% python3 -q
>>> import numpy as np
>>> np.set_printoptions(precision=2, suppress=True, linewidth=160, sign=" ")
>>> J = np.load("layer14.npy")
>>> print(J)
[[ 1.    0.    0.    0.    0.    0.    0.    0.    0.    0.    0.    0.    0.  ]
 [ 0.    1.    0.    0.    0.    0.    0.    0.    0.    0.    0.    0.    0.  ]
 [ 0.    0.    1.    0.    0.    0.    0.    0.    0.    0.    0.    0.    0.  ]
 [ 0.    0.    0.    1.    0.    0.    0.    0.    0.    0.    0.    0.    0.  ]
 [ 0.    0.    0.    0.    0.81  0.    0.    0.    0.    0.    0.    0.59  0.  ]
 [ 0.    0.    0.    0.    0.    1.    0.    0.    0.    0.    0.    0.    0.  ]
 [ 0.    0.    0.    0.    0.    0.    1.    0.    0.    0.    0.    0.    0.  ]
 [ 0.    0.    0.    0.    0.    0.    0.    1.    0.    0.    0.    0.    0.  ]
 [ 0.    0.    0.    0.    0.    0.    0.    0.    1.    0.    0.    0.    0.  ]
 [ 0.    0.    0.    0.    0.    0.    0.    0.    0.    1.    0.    0.    0.  ]
 [ 0.    0.    0.    0.    0.    0.    0.    0.    0.    0.    1.    0.    0.  ]
 [ 0.    0.    0.    0.   -0.59  0.    0.    0.    0.    0.    0.    0.81  0.  ]
 [ 0.    0.    0.    0.    0.    0.    0.    0.    0.    0.    0.    0.    1.  ]]
>>> x0 = np.array([2, 0, -2, 0, -2, -1, -1, -2, 1, 1, -1, 1, 1])
>>> target = J @ x0
>>> beta, lr = np.zeros(13), 1 / np.linalg.norm(J, 2) ** 2
>>> for i in range(200):
...     beta -= lr * J.T @ (J @ beta - target)
...     if i % 50 == 0: print(i, round(np.linalg.norm(J @ beta - target), 2))
... 
0 0.0
50 0.0
100 0.0
150 0.0
>>> print(beta)
[ 2.  0. -2.  0. -2. -1. -1. -2.  1.  1. -1.  1.  1.]
>>> print(round(np.linalg.cond(J), 2))
1.0
